% python3 -q
>>> import numpy as np
>>> import numpy.linalg as la
>>> np.set_printoptions(precision=2, suppress=True, linewidth=160)
>>> arr = np.loadtxt("m.csv", delimiter=",")
>>> print(arr)
[[ -3.41   4.17   8.23   3.05]
 [  1.22   3.01   5.79   0.86]
 [  1.    -2.37  -3.23   5.26]
 [ -2.47   5.07   2.02  -1.73]
 [  4.8   -0.59  -2.56  -3.44]
 [ -3.41   0.09   1.92  -0.51]
 [ -0.88  -7.17   0.42  -3.31]
 [  3.72  -9.15  -5.06  -3.56]
 [ -4.68   1.26  -1.75  -3.71]
 [  2.1   -2.56   0.63   1.65]
 [ -0.52   3.71  -0.74   2.56]
 [  0.33   4.59   8.38   4.48]
 [ -1.97  -1.84  -2.88  -4.85]
 [  1.    -4.     0.32  -8.02]
 [  3.84  -3.35  -4.37  -3.59]
 [ -0.26   1.15   0.03   3.66]
 [ -9.4    0.36  -2.31  -8.33]
 [  7.49  -6.2  -10.65   2.76]
 [  2.98  -1.53  -7.15   0.64]
 [ -1.74   4.92   7.03  -0.15]
 [  3.47   3.5    3.45   6.69]
 [ -0.6    4.62   1.18   2.42]
 [ -2.08  -1.69  -1.3   -1.01]
 [  0.94  -3.8   -2.    -2.07]
 [ -1.68  -2.18  -0.62  -1.93]
 [  0.06   5.24   0.4    2.68]
 [ -0.89  -4.1   -1.53  -6.34]]
>>> cen = arr - arr.mean(axis=0)
>>> vecs = la.svd(cen)[2][:2]
>>> Y = cen - cen @ vecs.T @ vecs
>>> np.round(la.norm(Y) / la.norm(cen), 2)
np.float64(0.39)
>>> la.norm(Y, axis=1).round(6).argmax()
np.int64(6)
>>> print((cen @ vecs.T).std(axis=0))
[5.8  4.18]
>>> Y = np.c_[arr[:, :1] @ np.array([[0]]), np.array([3, 2, 3, 3, 0, 1, 2, 1, -7, 5, 3, -7, 1, -6, 9, 1, -4, 6, -4, 1, -1, -7, -7, -7, 9, -1, 0])]
>>> print(Y)
[[ 0.  3.]
 [ 0.  2.]
 [ 0.  3.]
 [ 0.  3.]
 [ 0.  0.]
 [ 0.  1.]
 [ 0.  2.]
 [ 0.  1.]
 [ 0. -7.]
 [ 0.  5.]
 [ 0.  3.]
 [ 0. -7.]
 [ 0.  1.]
 [ 0. -6.]
 [ 0.  9.]
 [ 0.  1.]
 [ 0. -4.]
 [ 0.  6.]
 [ 0. -4.]
 [ 0.  1.]
 [ 0. -1.]
 [ 0. -7.]
 [ 0. -7.]
 [ 0. -7.]
 [ 0.  9.]
 [ 0. -1.]
 [ 0.  0.]]
>>> la.matrix_rank(Y)
np.int64(1)
>>> la.norm(Y - arr @ la.lstsq(arr, Y)[0], axis=0)
array([ 0.  , 22.94])
>>> print(la.matrix_rank(np.c_[arr, Y]))
5
>>> E = np.load("case19.npy")
>>> E
array([[0, 0, 0, 0, 0, 0, 0, 1],
       [0, 0, 1, 0, 0, 0, 0, 0],
       [0, 0, 0, 0, 1, 0, 0, 0],
       [1, 0, 0, 0, 0, 0, 0, 0],
       [0, 0, 0, 0, 0, 1, 0, 0],
       [0, 0, 0, 0, 0, 0, 1, 0],
       [0, 1, 0, 0, 0, 0, 0, 0],
       [0, 0, 0, 1, 0, 0, 0, 0]])
>>> # columns are unit length and at right angles
>>> rng = np.random.default_rng(860)
>>> idx = rng.permutation(8)
>>> Y = E[:, idx] * rng.choice([-1, 1], 8)
>>> Y
array([[ 0,  0,  0,  0,  0,  0, -1,  0],
       [ 0,  0,  0,  0, -1,  0,  0,  0],
       [ 0,  0,  0,  0,  0,  0,  0, -1],
       [ 0, -1,  0,  0,  0,  0,  0,  0],
       [ 0,  0,  0, -1,  0,  0,  0,  0],
       [ 0,  0,  1,  0,  0,  0,  0,  0],
       [ 0,  0,  0,  0,  0,  1,  0,  0],
       [-1,  0,  0,  0,  0,  0,  0,  0]])
>>> U, _, Vt = la.svd(E.T @ Y)
>>> idx
array([3, 0, 6, 5, 2, 1, 7, 4])
>>> la.lstsq(E, Y)[0]
array([[ 0., -1.,  0.,  0.,  0.,  0.,  0.,  0.],
       [ 0.,  0.,  0.,  0.,  0.,  1.,  0.,  0.],
       [ 0.,  0.,  0.,  0., -1.,  0.,  0.,  0.],
       [-1.,  0.,  0.,  0.,  0.,  0.,  0.,  0.],
       [ 0.,  0.,  0.,  0.,  0.,  0.,  0., -1.],
       [ 0.,  0.,  0., -1.,  0.,  0.,  0.,  0.],
       [ 0.,  0.,  1.,  0.,  0.,  0.,  0.,  0.],
       [ 0.,  0.,  0.,  0.,  0.,  0., -1.,  0.]])
>>> print(Y[:, 4] @ Y[:, 1])
0
>>> la.norm(Y, axis=0)
array([1., 1., 1., 1., 1., 1., 1., 1.])
>>> m1 = np.load("arr.npy")
>>> m1
array([[ 1.81,  0.51, -0.73, -0.26, -2.42, -0.7 , -1.95],
       [ 1.78, -0.04, -0.39, -2.17,  1.47,  0.76, -0.62],
       [ 1.88,  0.55,  1.37,  0.39, -1.9 ,  0.52, -0.1 ],
       [ 0.21, -1.  , -0.93,  1.01, -0.74,  0.11, -1.87],
       [-1.59,  0.61,  0.9 , -1.36, -1.53,  2.04, -1.05],
       [-0.59, -1.98, -1.04, -0.68, -2.87,  0.12,  1.87],
       [ 0.5 ,  2.99, -2.24, -0.08, -0.76,  0.1 ,  0.9 ],
       [-0.99,  0.12,  0.52, -1.46, -0.07, -3.05,  0.42]])
>>> vec = np.array([-3, 0, 1, 1, -2, 1, 3])
>>> target = m1 @ vec
>>> np.round(la.pinv(m1) @ m1, 2) + 0
array([[1., 0., 0., 0., 0., 0., 0.],
       [0., 1., 0., 0., 0., 0., 0.],
       [0., 0., 1., 0., 0., 0., 0.],
       [0., 0., 0., 1., 0., 0., 0.],
       [0., 0., 0., 0., 1., 0., 0.],
       [0., 0., 0., 0., 0., 1., 0.],
       [0., 0., 0., 0., 0., 0., 1.]])
>>> la.lstsq(m1, target)[0]
array([-3.,  0.,  1.,  1., -2.,  1.,  3.])
>>> target = target + 0.05 * rng.normal(size=8)
>>> target
array([ -8.13, -11.89,   0.13,  -4.59,   6.26,  11.53,   0.51,   0.39])
>>> c, *_ = la.lstsq(m1, target)
>>> c.round()
array([-3.,  0.,  1.,  1., -2.,  1.,  3.])
>>> np.round(m1.T @ (target - m1 @ c), 2) + 0
array([0., 0., 0., 0., 0., 0., 0.])
>>> [round(float(la.norm(la.solve(m1.T @ m1 + lam * np.eye(7), m1.T @ target))), 2) for lam in (0, 1, 10, 100)]
[4.99, 4.67, 3.03, 0.71]
>>> round(la.norm(target - m1 @ c), 2)
np.float64(0.02)
>>> print(c)
[-2.99  0.01  1.    0.99 -1.99  1.    3.  ]
>>> mat = np.load("data.npy")
>>> print(mat)
[[-5  1  5  9 -5  0  0]
 [-8  2 -7  1  3 -4 -9]
 [ 4  4  6 -5 -8 -1 -8]
 [ 0  5  8  4 -1 -1 -5]
 [ 1  4  5  3 -7  8  1]
 [ 4 -1  6 -6 -9 -8  0]
 [-8 -2  9  0 -7 -5 -6]]
>>> O, r_ = la.qr(mat)
>>> round(float(abs(r_[0, 0])), 2), round(float(la.norm(mat[:, 0])), 2)
(13.64, 13.64)
>>> round(np.trace(O @ O.T), 2)
np.float64(7.0)
>>> print(np.allclose(r_.T @ r_, mat.T @ mat))
True
>>> O.shape, r_.shape
((7, 7), (7, 7))
>>> np.allclose(mat @ mat.T, mat.T @ mat)
False
>>> mat.inv()
Traceback (most recent call last):
  File "<python-input-50>", line 1, in <module>
    mat.inv()
    ^^^^^^^
AttributeError: 'numpy.ndarray' object has no attribute 'inv'
>>> (mat + mat.T) / 2
array([[-5. , -3.5,  4.5,  4.5, -2. ,  2. , -4. ],
       [-3.5,  2. , -1.5,  3. ,  3.5, -2.5, -5.5],
       [ 4.5, -1.5,  6. ,  1.5, -1.5,  2.5,  0.5],
       [ 4.5,  3. ,  1.5,  4. ,  1. , -3.5, -2.5],
       [-2. ,  3.5, -1.5,  1. , -7. , -0.5, -3. ],
       [ 2. , -2.5,  2.5, -3.5, -0.5, -8. , -2.5],
       [-4. , -5.5,  0.5, -2.5, -3. , -2.5, -6. ]])
>>> np.round(np.abs(la.eigvals(mat)).max(), 2)
np.float64(11.04)
>>> mat @ mat
array([[  32,   42,   45,  -48,   14,  -58,  -99],
       [  55,    7, -178,    2,  179,   99,   90],
       [  24,   -4, -130,  -28,   70,  -33,  -19],
       [  27,   69,  -11,  -16,   -2,   -7, -100],
       [   0,    6,   53,  -69,  -66, -149, -104],
       [ -29,  -32,  -78,    2,   70,   -4,  -18],
       [ 113,   13,  -91, -110,   98,   13,  -25]])
>>> np.trace(mat)
np.int64(-14)
>>> la.matrix_power(mat, 3)
array([[  258,   368, -1417,   303,   771,   906,   110],
       [-1188,  -196,  1473,  1343, -1606,   338,   990],
       [ -518,  -293,  -875,  1158,   876,  1093,  1400],
       [   39,   240, -1494,   339,   953,   291,   145],
       [  334,   -28, -2436,   161,  2194,  1176,   425],
       [  287,   -75,  -209,   339,   343,   886,  1080],
       [ -683,  -346,  -609,  1261,  -316,   954,  1409]])
>>> Y = np.array([[-3, -3, -1],
...     [1, 0, 4],
...     [0, 5, 1],
...     [-2, 4, 1],
...     [-5, -4, -2],
...     [1, 4, 0],
...     [-3, 4, -1]])
>>> np.einsum("ik,kj->ij", mat, Y)
array([[ 23,  96,  33],
       [ 32, -71,  13],
       [ 65,  -6,  37],
       [ 16,  36,  39],
       [ 35,  98,  36],
       [ 36,  -2,  10],
       [ 70,  53,  29]])
>>> la.matrix_rank(np.vstack([mat, Y.T]))
np.int64(7)
>>> la.matrix_rank(mat @ Y)
np.int64(3)
>>> np.vstack([mat, Y.T]).shape
(10, 7)
>>> Y.T @ mat.T
array([[ 23,  32,  65,  16,  35,  36,  70],
       [ 96, -71,  -6,  36,  98,  -2,  53],
       [ 33,  13,  37,  39,  36,  10,  29]])
>>> data = np.load("test16.npy")
>>> data
array([[ 4.88,  1.02,  8.75,  5.61,  6.66, -7.22, -1.5 ],
       [ 3.92,  0.88,  8.98,  6.06,  7.02, -7.1 , -1.4 ],
       [ 4.27,  1.68,  8.92,  5.73,  7.31, -6.93, -1.55],
       [ 4.07,  0.63,  9.57,  6.23,  6.68, -6.55, -1.97],
       [ 4.07,  1.49,  9.37,  6.37,  6.94, -7.2 , -1.8 ],
       [ 3.82,  1.22,  9.33,  6.42,  7.36, -6.74, -1.49],
       [-7.95, -0.05, -0.11,  2.15, -1.78, -0.02,  0.54],
       [-8.26,  0.19,  0.13,  1.98, -1.43,  0.02,  0.79],
       [-8.15,  0.03, -0.14,  2.33, -2.34,  0.12,  0.94],
       [-8.19,  0.03,  0.2 ,  1.77, -1.66, -0.21,  1.03],
       [-8.11,  0.46,  0.12,  1.89, -2.16,  0.09,  1.01],
       [-8.71,  0.18, -0.36,  1.83, -1.7 ,  0.  ,  1.32]])
>>> vec = np.array([1, 1, 2, -2, -1, -1, -1])
>>> target = data @ vec
>>> la.solve(data.T @ data, data.T @ target)
array([ 1.,  1.,  2., -2., -1., -1., -1.])
>>> target
array([ 14.24,  12.12,  13.5 ,  13.22,  13.62,  11.73, -11.26, -11.15, -11.78, -10.46, -10.13, -12.53])
>>> print(np.round(la.pinv(data) @ data, 2) + 0)
[[1. 0. 0. 0. 0. 0. 0.]
 [0. 1. 0. 0. 0. 0. 0.]
 [0. 0. 1. 0. 0. 0. 0.]
 [0. 0. 0. 1. 0. 0. 0.]
 [0. 0. 0. 0. 1. 0. 0.]
 [0. 0. 0. 0. 0. 1. 0.]
 [0. 0. 0. 0. 0. 0. 1.]]
>>> target = target + 0.1 * rng.normal(size=12)
>>> print(target)
[ 14.1   12.16  13.49  13.45  13.63  11.8  -11.31 -11.25 -11.68 -10.36 -10.2  -12.62]
>>> c, *_ = la.lstsq(data, target)
>>> c.round()
array([ 1.,  1.,  2., -2., -1., -1., -1.])
>>> [round(float(la.norm(la.solve(data.T @ data + lam * np.eye(7), data.T @ target))), 2) for lam in (0, 1, 10, 100)]
[3.6, 1.67, 1.38, 1.21]
>>> U, s, Vt = la.svd(data)
>>> print(np.argmax(s[:-1] / (s[1:] + 1e-6)) + 1)
2
>>> Y = U[:, :2] @ np.diag(s[:2]) @ Vt[:2]
>>> la.matrix_rank(data, rtol=0.05)
np.int64(2)
>>> np.round(np.abs(data - Y).max(), 2)
np.float64(0.54)
>>> Y = data + rng.integers(-2, 3, (12, 2)) @ rng.integers(-2, 3, (2, 7))
>>> Y
array([[  5.88,   1.02,   6.75,   5.61,   8.66,  -8.22,  -2.5 ],
       [  6.92,   4.88,   8.98,  10.06,   3.02,  -2.1 ,   1.6 ],
       [  3.27,   1.68,  10.92,   5.73,   5.31,  -5.93,  -0.55],
       [  5.07,   2.63,  10.57,   8.23,   3.68,  -3.55,   0.03],
       [  2.07,   1.49,  13.37,   6.37,   2.94,  -5.2 ,   0.2 ],
       [ -2.18,  -2.78,  15.33,   2.42,   5.36,  -8.74,  -1.49],
       [ -4.95,   3.95,  -0.11,   6.15,  -5.78,   4.98,   3.54],
       [-10.26,   0.19,   4.13,   1.98,  -5.43,   2.02,   2.79],
       [ -9.15,  -1.97,  -1.14,   0.33,   0.66,  -2.88,  -1.06],
       [ -6.19,   2.03,  -0.8 ,   3.77,  -2.66,   1.79,   2.03],
       [-12.11,  -1.54,   5.12,  -0.11,  -5.16,   0.09,   2.01],
       [ -6.71,   4.18,   1.64,   5.83,  -7.7 ,   6.  ,   5.32]])
>>> la.matrix_rank(Y - data, tol=1e-8)
np.int64(2)
>>> np.abs(Y - data).sum(axis=1)
array([ 7., 23.,  7., 14., 14., 24., 23., 14., 14., 11., 17., 28.])
